% ipython --no-banner

In [1]: import numpy as np

In [2]: import numpy.linalg as la

In [3]: np.set_printoptions(suppress=True, linewidth=140)

In [4]: W0 = np.loadtxt("layer11.csv", delimiter=",")

In [5]: print(W0.round(2))
[[ 2.57  3.92  1.79 -1.15 -0.4 ]
 [ 3.04 -0.85 -2.72 -2.08 -3.48]
 [ 0.2   0.63  4.06  3.59  1.51]
 [-2.27 -0.51  8.15  8.54  4.65]
 [ 2.75 -2.06 -3.04 -1.5  -3.65]
 [ 4.04  0.45 -3.75 -4.09 -4.34]
 [ 5.72  0.14 -7.33 -7.43 -7.01]
 [ 2.17 -4.19 -3.48 -0.34 -3.85]
 [ 3.91  3.72 -1.04 -3.82 -2.51]
 [ 0.65  0.77  3.29  2.71  0.92]
 [ 0.1  -6.09 -0.76  3.81 -1.69]
 [ 1.39 -7.39 -4.33  1.21 -4.29]
 [ 4.86  0.5  -5.34 -5.72 -5.53]
 [ 0.98  2.05  3.58  2.05  1.06]
 [-3.11  3.02 12.48 10.22  7.67]
 [ 0.34  2.34  5.08  3.32  2.16]
 [ 2.64  4.66  2.22 -1.28 -0.13]
 [ 3.61 -4.51 -6.59 -3.21 -6.16]
 [ 0.78 -0.14  2.34  2.45  0.27]
 [ 0.57 -5.11 -0.98  2.86 -1.91]]

In [6]: B = W0 / np.sqrt((W0 ** 2).mean(axis=1, keepdims=True))

In [7]: print(la.matrix_rank(B) == la.matrix_rank(W0))
True

In [8]: print(np.round(la.norm(B, axis=1), 2))
[2.24 2.24 2.24 2.24 2.24 2.24 2.24 2.24 2.24 2.24 2.24 2.24 2.24 2.24 2.24 2.24 2.24 2.24 2.24 2.24]

In [9]: dist = la.norm(W0[:, None] - W0[None], axis=-1)

In [10]: print(la.matrix_rank(dist ** 2))
4

In [11]: print((dist + 1e9 * np.eye(20)).round(6).argmin(axis=1))
[16  4  9 14  1 12 12  4  5  2 19  7  5  9  3  2  0  7  9 10]

In [12]: print(np.unravel_index(dist.round(6).argmax(), dist.shape))
(np.int64(6), np.int64(14))

In [13]: print(dist.mean(axis=1).argmax())
14

In [14]: print(dist[:5, :5].round(2))
[[ 0.    7.32  6.91 14.25  8.36]
 [ 7.32  0.   10.64 18.04  1.43]
 [ 6.91 10.64  0.    7.65 10.8 ]
 [14.25 18.04  7.65  0.   17.96]
 [ 8.36  1.43 10.8  17.96  0.  ]]

In [15]: Xs = W0 - W0.mean(axis=0)

In [16]: V = la.svd(Xs)[2][:3]

In [17]: B = Xs - Xs @ V.T @ V

In [18]: print(np.round(B.std(axis=0), 2) + 0)
[0. 0. 0. 0. 0.]

In [19]: print(np.round(np.diag(V.T @ V), 2))
[0.12 0.84 0.45 0.74 0.85]

In [20]: print(la.norm(B, axis=1).round(6).argmax())
0

In [21]: print(round(float(la.norm(B) / la.norm(Xs)), 2))
0.0

In [22]: Xs = W0 - W0.mean(axis=0)

In [23]: left, sv, Vh = la.svd(Xs, full_matrices=False)

In [24]: print(np.searchsorted(np.cumsum(sv ** 2) / (sv ** 2).sum(), 0.9) + 1)
2

In [25]: print(np.round(Xs.mean(axis=0), 2) + 0)
[0. 0. 0. 0. 0.]

In [26]: print(la.matrix_rank(Xs))
2

In [27]: C = W0[[8, 5]].astype(float)

In [28]: for _ in range(7):
    ...:     idx = la.norm(W0[:, None] - C, axis=-1).argmin(axis=1)
    ...:     C = np.array([W0[idx == j].mean(axis=0) for j in range(2)])
    ...: 

In [29]: print(idx)
[0 1 0 0 1 1 1 1 1 0 1 1 1 0 0 0 0 1 0 1]

In [30]: print(np.abs(C[1] - C[0]).argmax())
2

In [31]: print(np.bincount(idx))
[ 9 11]

In [32]: print(C.round(2))
[[ 0.31  1.86  4.78  3.38  1.97]
 [ 2.92 -2.31 -3.58 -1.85 -4.04]]

In [33]: arr = np.loadtxt("w.csv", delimiter=",")

In [34]: print(arr.round(2))
[[ 0.31  0.    0.    0.    0.95  0.    0.  ]
 [ 0.    1.    0.    0.    0.    0.    0.  ]
 [ 0.    0.    1.    0.    0.    0.    0.  ]
 [ 0.    0.    0.    1.    0.    0.    0.  ]
 [-0.95  0.    0.    0.    0.31  0.    0.  ]
 [ 0.    0.    0.    0.    0.    1.    0.  ]
 [ 0.    0.    0.    0.    0.    0.    1.  ]]

In [35]: print(np.round((arr - arr.T) / 2, 2))
[[ 0.    0.    0.    0.    0.95  0.    0.  ]
 [ 0.    0.    0.    0.    0.    0.    0.  ]
 [ 0.    0.    0.    0.    0.    0.    0.  ]
 [ 0.    0.    0.    0.    0.    0.    0.  ]
 [-0.95  0.    0.    0.    0.    0.    0.  ]
 [ 0.    0.    0.    0.    0.    0.    0.  ]
 [ 0.    0.    0.    0.    0.    0.    0.  ]]

In [36]: print(np.round(la.matrix_power(arr, 4), 2))
[[ 0.31  0.    0.    0.   -0.95  0.    0.  ]
 [ 0.    1.    0.    0.    0.    0.    0.  ]
 [ 0.    0.    1.    0.    0.    0.    0.  ]
 [ 0.    0.    0.    1.    0.    0.    0.  ]
 [ 0.95  0.    0.    0.    0.31  0.    0.  ]
 [ 0.    0.    0.    0.    0.    1.    0.  ]
 [ 0.    0.    0.    0.    0.    0.    1.  ]]

In [37]: print(round(float(np.trace(arr)), 2))
5.62

In [38]: print(np.round(np.abs(la.eigvals(arr)).max(), 2))
1.0

In [39]: print(np.round(la.det(arr), 2))
1.0

In [40]: print(np.round((arr + arr.T) / 2, 2))
[[0.31 0.   0.   0.   0.   0.   0.  ]
 [0.   1.   0.   0.   0.   0.   0.  ]
 [0.   0.   1.   0.   0.   0.   0.  ]
 [0.   0.   0.   1.   0.   0.   0.  ]
 [0.   0.   0.   0.   0.31 0.   0.  ]
 [0.   0.   0.   0.   0.   1.   0.  ]
 [0.   0.   0.   0.   0.   0.   1.  ]]

In [41]: print(np.round(np.sort(np.abs(la.eigvals(arr))), 2))
[1. 1. 1. 1. 1. 1. 1.]

In [42]: x = np.array([3, 0, 1, 0, 2, 3, 2])

In [43]: print(round(la.det(arr), 2))
1.0

In [44]: print(np.round(la.inv(arr), 2))
[[ 0.31 -0.   -0.   -0.   -0.95 -0.   -0.  ]
 [ 0.    1.    0.    0.    0.    0.    0.  ]
 [ 0.    0.    1.    0.    0.    0.    0.  ]
 [ 0.    0.    0.    1.    0.    0.    0.  ]
 [ 0.95  0.    0.    0.    0.31  0.    0.  ]
 [ 0.    0.    0.    0.    0.    1.    0.  ]
 [ 0.    0.    0.    0.    0.    0.    1.  ]]

In [45]: print(arr.T @ (arr @ x))
[3. 0. 1. 0. 2. 3. 2.]

In [46]: print([p for p in range(1, 25) if np.allclose(la.matrix_power(arr, p), np.eye(7))])
[5, 10, 15, 20]

In [47]: print(np.round(np.abs(la.eigvals(arr)), 2))
[1. 1. 1. 1. 1. 1. 1.]

In [48]: B = arr / np.sqrt((arr ** 2).mean(axis=1, keepdims=True))

In [49]: print(la.matrix_rank(B) == la.matrix_rank(arr))
True

In [50]: print(np.round(la.norm(B, axis=1), 2))
[2.65 2.65 2.65 2.65 2.65 2.65 2.65]

In [51]: def softmax(z):
    ...:     e = np.exp(z - z.max(axis=-1, keepdims=True))
    ...:     return e / e.sum(axis=-1, keepdims=True)
    ...: 

In [52]: print(np.round(softmax(arr[0]), 2))
[0.15 0.11 0.11 0.11 0.29 0.11 0.11]

In [53]: print(np.round(softmax(arr).sum(axis=1), 2))
[1. 1. 1. 1. 1. 1. 1.]

In [54]: S = arr @ arr.T / np.sqrt(7)

In [55]: print(np.round(softmax(S), 2))
[[0.2  0.13 0.13 0.13 0.13 0.13 0.13]
 [0.13 0.2  0.13 0.13 0.13 0.13 0.13]
 [0.13 0.13 0.2  0.13 0.13 0.13 0.13]
 [0.13 0.13 0.13 0.2  0.13 0.13 0.13]
 [0.13 0.13 0.13 0.13 0.2  0.13 0.13]
 [0.13 0.13 0.13 0.13 0.13 0.2  0.13]
 [0.13 0.13 0.13 0.13 0.13 0.13 0.2 ]]

In [56]: print(np.round(softmax(S + np.triu(np.full(S.shape, -np.inf), 1)), 2))
[[1.   0.   0.   0.   0.   0.   0.  ]
 [0.41 0.59 0.   0.   0.   0.   0.  ]
 [0.29 0.29 0.42 0.   0.   0.   0.  ]
 [0.22 0.22 0.22 0.33 0.   0.   0.  ]
 [0.18 0.18 0.18 0.18 0.27 0.   0.  ]
 [0.15 0.15 0.15 0.15 0.15 0.23 0.  ]
 [0.13 0.13 0.13 0.13 0.13 0.13 0.2 ]]

In [57]: print(np.round(softmax(S)[0] @ arr, 2))
[-0.07  0.13  0.13  0.13  0.23  0.13  0.13]

In [58]: print(np.flatnonzero(la.matrix_power((arr != 0) + (arr.T != 0) + np.eye(7), 7)[5]))
[5]

In [59]: print(np.round(arr @ arr, 2))
[[-0.81  0.    0.    0.    0.59  0.    0.  ]
 [ 0.    1.    0.    0.    0.    0.    0.  ]
 [ 0.    0.    1.    0.    0.    0.    0.  ]
 [ 0.    0.    0.    1.    0.    0.    0.  ]
 [-0.59  0.    0.    0.   -0.81  0.    0.  ]
 [ 0.    0.    0.    0.    0.    1.    0.  ]
 [ 0.    0.    0.    0.    0.    0.    1.  ]]

In [60]: print(np.round(np.sort(la.eigvals(arr).real), 2))
[0.31 0.31 1.   1.   1.   1.   1.  ]

In [61]: print((arr != 0).astype(int))
[[1 0 0 0 1 0 0]
 [0 1 0 0 0 0 0]
 [0 0 1 0 0 0 0]
 [0 0 0 1 0 0 0]
 [1 0 0 0 1 0 0]
 [0 0 0 0 0 1 0]
 [0 0 0 0 0 0 1]]

In [62]: M = np.loadtxt("arr.csv", delimiter=",")

In [63]: print(M)
[[-1.  0.  0.  0.  0.  0. -2.  0.  0.  0.]
 [ 0. -1.  0. -2. -2.  0.  0. -2.  0.  0.]
 [ 0.  0. -1.  0.  0. -2.  0.  0. -2. -2.]
 [ 0. -2.  0. -1. -2.  0.  0. -2.  0.  0.]
 [ 0. -2.  0. -2. -1.  0.  0. -2.  0.  0.]
 [ 0.  0. -2.  0.  0. -1.  0.  0. -2. -2.]
 [-2.  0.  0.  0.  0.  0. -1.  0.  0.  0.]
 [ 0. -2.  0. -2. -2.  0.  0. -1.  0.  0.]
 [ 0.  0. -2.  0.  0. -2.  0.  0. -1. -2.]
 [ 0.  0. -2.  0.  0. -2.  0.  0. -2. -1.]]

In [64]: print(np.trace(M))
-10.0

In [65]: print(round(np.abs(la.eigvals(M)).max(), 2))
7.0

In [66]: print(np.round(la.det(M), 2))
-147.0

In [67]: print(np.round(la.matrix_power(M, 4), 2))
[[ 41.   0.   0.   0.   0.   0.  40.   0.   0.   0.]
 [  0. 601.   0. 600. 600.   0.   0. 600.   0.   0.]
 [  0.   0. 601.   0.   0. 600.   0.   0. 600. 600.]
 [  0. 600.   0. 601. 600.   0.   0. 600.   0.   0.]
 [  0. 600.   0. 600. 601.   0.   0. 600.   0.   0.]
 [  0.   0. 600.   0.   0. 601.   0.   0. 600. 600.]
 [ 40.   0.   0.   0.   0.   0.  41.   0.   0.   0.]
 [  0. 600.   0. 600. 600.   0.   0. 601.   0.   0.]
 [  0.   0. 600.   0.   0. 600.   0.   0. 601. 600.]
 [  0.   0. 600.   0.   0. 600.   0.   0. 600. 601.]]

In [68]: print(M @ M)
[[ 5.  0.  0.  0.  0.  0.  4.  0.  0.  0.]
 [ 0. 13.  0. 12. 12.  0.  0. 12.  0.  0.]
 [ 0.  0. 13.  0.  0. 12.  0.  0. 12. 12.]
 [ 0. 12.  0. 13. 12.  0.  0. 12.  0.  0.]
 [ 0. 12.  0. 12. 13.  0.  0. 12.  0.  0.]
 [ 0.  0. 12.  0.  0. 13.  0.  0. 12. 12.]
 [ 4.  0.  0.  0.  0.  0.  5.  0.  0.  0.]
 [ 0. 12.  0. 12. 12.  0.  0. 13.  0.  0.]
 [ 0.  0. 12.  0.  0. 12.  0.  0. 13. 12.]
 [ 0.  0. 12.  0.  0. 12.  0.  0. 12. 13.]]

In [69]: data = np.loadtxt("block19.csv", delimiter=",")

In [70]: print(data)
[[ 2.  2.  3.  3.]
 [ 4.  0.  7.  0.]
 [ 2.  0. 12.  0.]
 [ 8.  0. 18.  0.]
 [ 8.  0. 24.  0.]
 [ 8.  0. 15.  0.]
 [ 2.  2.  3.  3.]
 [ 8.  0. 24.  0.]
 [ 4.  0. 16.  0.]
 [ 2.  2.  3.  3.]
 [ 4.  0. 16.  0.]
 [ 6.  0. 17.  0.]
 [ 8.  0. 15.  0.]
 [ 6.  0. 14.  0.]
 [ 6.  0. 20.  0.]
 [ 8.  0. 18.  0.]
 [ 2.  2.  3.  3.]
 [ 4.  0.  7.  0.]
 [ 6.  0. 11.  0.]
 [ 6.  0. 17.  0.]
 [ 8.  0. 18.  0.]]

In [71]: left, sv, Vh = la.svd(data)

In [72]: print(np.argmax(sv[:-1] / (sv[1:] + 1e-6)) + 1)
3

In [73]: print(sv.round(2) + 0)
[73.02  7.66  5.73  0.  ]

In [74]: B = left[:, :3] @ np.diag(sv[:3]) @ Vh[:3]

In [75]: print(round(float(la.norm(data - B) / la.norm(data)), 2))
0.0

In [76]: print(B.round(2) + 0)
[[ 2.  2.  3.  3.]
 [ 4.  0.  7.  0.]
 [ 2.  0. 12.  0.]
 [ 8.  0. 18.  0.]
 [ 8.  0. 24.  0.]
 [ 8.  0. 15.  0.]
 [ 2.  2.  3.  3.]
 [ 8.  0. 24.  0.]
 [ 4.  0. 16.  0.]
 [ 2.  2.  3.  3.]
 [ 4.  0. 16.  0.]
 [ 6.  0. 17.  0.]
 [ 8.  0. 15.  0.]
 [ 6.  0. 14.  0.]
 [ 6.  0. 20.  0.]
 [ 8.  0. 18.  0.]
 [ 2.  2.  3.  3.]
 [ 4.  0.  7.  0.]
 [ 6.  0. 11.  0.]
 [ 6.  0. 17.  0.]
 [ 8.  0. 18.  0.]]

In [77]: Xs = data - data.mean(axis=0)

In [78]: left, sv, Vh = la.svd(Xs, full_matrices=False)

In [79]: print(np.abs(Vh[0]).argmax())
2

In [80]: print(np.abs(left[:, 0]).argmax())
6

In [81]: print(sv.round(2) + 0)
[31.7   5.89  4.02  0.  ]

In [82]: print(np.searchsorted(np.cumsum(sv ** 2) / (sv ** 2).sum(), 0.9) + 1)
1

In [83]: print(np.round(Vh[0] * np.sign(Vh[0, np.abs(Vh[0]).argmax()]), 2))
[ 0.29 -0.09  0.94 -0.13]

In [84]: print(np.round(Xs.mean(axis=0), 2) + 0)
[0. 0. 0. 0.]

In [85]: print(np.round(sv ** 2 / (sv ** 2).sum(), 2) + 0)
[0.95 0.03 0.02 0.  ]

In [86]: x = np.array([5, 9, 4, 0])

In [87]: h = np.maximum(data @ x, 0)

In [88]: print(h)
[ 40.  48.  58. 112. 136. 100.  40. 136.  84.  40.  84.  98. 100.  86. 110. 112.  40.  48.  74.  98. 112.]

In [89]: print(data.T @ h)
[10752.   320. 27662.   480.]

In [90]: print(np.maximum(data @ (3 * x), 0))
[120. 144. 174. 336. 408. 300. 120. 408. 252. 120. 252. 294. 300. 258. 330. 336. 120. 144. 222. 294. 336.]

In [91]: print(data * (h > 1e-9)[:, None])
[[ 2.  2.  3.  3.]
 [ 4.  0.  7.  0.]
 [ 2.  0. 12.  0.]
 [ 8.  0. 18.  0.]
 [ 8.  0. 24.  0.]
 [ 8.  0. 15.  0.]
 [ 2.  2.  3.  3.]
 [ 8.  0. 24.  0.]
 [ 4.  0. 16.  0.]
 [ 2.  2.  3.  3.]
 [ 4.  0. 16.  0.]
 [ 6.  0. 17.  0.]
 [ 8.  0. 15.  0.]
 [ 6.  0. 14.  0.]
 [ 6.  0. 20.  0.]
 [ 8.  0. 18.  0.]
 [ 2.  2.  3.  3.]
 [ 4.  0.  7.  0.]
 [ 6.  0. 11.  0.]
 [ 6.  0. 17.  0.]
 [ 8.  0. 18.  0.]]

In [92]: X = np.array([[1, -1, 1, -1, -1, 1, -1, 1],
    ...:     [1, 1, -1, -1, -1, -1, 1, 1],
    ...:     [1, -1, -1, 1, 1, -1, -1, 1],
    ...:     [1, -1, -1, 1, -1, 1, 1, -1],
    ...:     [1, 1, 1, 1, 1, 1, 1, 1],
    ...:     [1, 1, 1, 1, -1, -1, -1, -1],
    ...:     [1, 1, -1, -1, 1, 1, -1, -1],
    ...:     [1, -1, 1, -1, 1, -1, 1, -1]])

In [93]: print(X)
[[ 1 -1  1 -1 -1  1 -1  1]
 [ 1  1 -1 -1 -1 -1  1  1]
 [ 1 -1 -1  1  1 -1 -1  1]
 [ 1 -1 -1  1 -1  1  1 -1]
 [ 1  1  1  1  1  1  1  1]
 [ 1  1  1  1 -1 -1 -1 -1]
 [ 1  1 -1 -1  1  1 -1 -1]
 [ 1 -1  1 -1  1 -1  1 -1]]

In [94]: W = np.array([[1, 2, 2, 2, 0],
    ...:     [-1, 1, 1, 0, -1],
    ...:     [1, 1, 2, 0, -2],
    ...:     [-2, 2, 2, -1, 2],
    ...:     [0, 1, -2, 2, -1],
    ...:     [0, 1, 2, -1, 1],
    ...:     [0, -2, 2, 2, 0],
    ...:     [1, -2, 1, -2, 1]])

In [95]: coef = np.array([2, 4, 5, 3, -4])

In [96]: act = np.maximum(X @ W + coef, 0)

In [97]: print((act > 0).astype(int))
[[1 1 1 0 0]
 [1 0 1 1 0]
 [1 1 1 1 0]
 [0 1 1 1 1]
 [1 1 1 1 0]
 [0 1 1 1 0]
 [1 1 1 1 0]
 [1 1 1 1 0]]

In [98]: C = np.array([[4, -5, -3], [9, 0, 2], [-7, 3, 4], [-8, -2, -4], [7, 3, -7]])

In [99]: print(W @ C)
[[ -8  -3   1]
 [ -9   5  16]
 [-15  -5  21]
 [ 18  24   8]
 [  0 -13  -7]
 [ 10  11   7]
 [-48   2  -4]
 [  2   5  -2]]

In [100]: print(act @ C)
[[  5 -13  20]
 [-73  -9  -4]
 [ 31 -13  -2]
 [-49  29  22]
 [-65  25  50]
 [ 21  21  48]
 [ 35 -21 -10]
 [-65 -47 -50]]
